$ python -q
>>> import numpy as np
>>> np.set_printoptions(precision=3, suppress=True, linewidth=100, sign=" ")
>>> def rnd(a):
...     return np.round(a, 3) + 0
... 
>>> M = np.array([[-1.6, -1.5, -0.6, -0.1],
...     [1.1, -0.3, -0.6, -1.6],
...     [-2.6, -0.9, 0.8, 1.4],
...     [-0.4, 0.1, -0.1, -0.4],
...     [0.3, 1.1, -1.1, -0.5],
...     [1.2, -0.2, -2.4, -1.4],
...     [-1.3, -0.1, -0.7, -0.1]])
>>> M[:, 3] *= 3
>>> rnd(M)
array([[-1.6, -1.5, -0.6, -0.3],
       [ 1.1, -0.3, -0.6, -4.8],
       [-2.6, -0.9,  0.8,  4.2],
       [-0.4,  0.1, -0.1, -1.2],
       [ 0.3,  1.1, -1.1, -1.5],
       [ 1.2, -0.2, -2.4, -4.2],
       [-1.3, -0.1, -0.7, -0.3]])
>>> t3 = np.stack([M, 4 * M, M[::-1]])
>>> rnd(np.linalg.norm(t3, axis=(1, 2)))
array([  9.453,  37.81 ,   9.453])
>>> rnd(np.einsum("bij,cij->bc", t3, t3))
array([[   89.35,   357.4 ,    35.16],
       [  357.4 ,  1429.6 ,   140.64],
       [   35.16,   140.64,    89.35]])
>>> np.linalg.matrix_rank(t3)
array([ 4,  4,  4])
>>> def softmax(z):
...     e = np.exp(z - z.max(axis=-1, keepdims=True))
...     return e / e.sum(axis=-1, keepdims=True)
... 
>>> rnd(softmax(M).sum(axis=1))
array([ 1.,  1.,  1.,  1.,  1.,  1.,  1.])
>>> rnd(softmax(M[0]))
array([ 0.118,  0.13 ,  0.32 ,  0.432])
>>> scores = M @ M.T / np.sqrt(4)
>>> rnd(softmax(scores)[0] @ M)
array([-1.401, -0.915, -0.389,  0.209])
>>> softmax(scores).round(6).argmax(axis=1)
array([ 0,  1,  2,  1,  5,  5,  0])
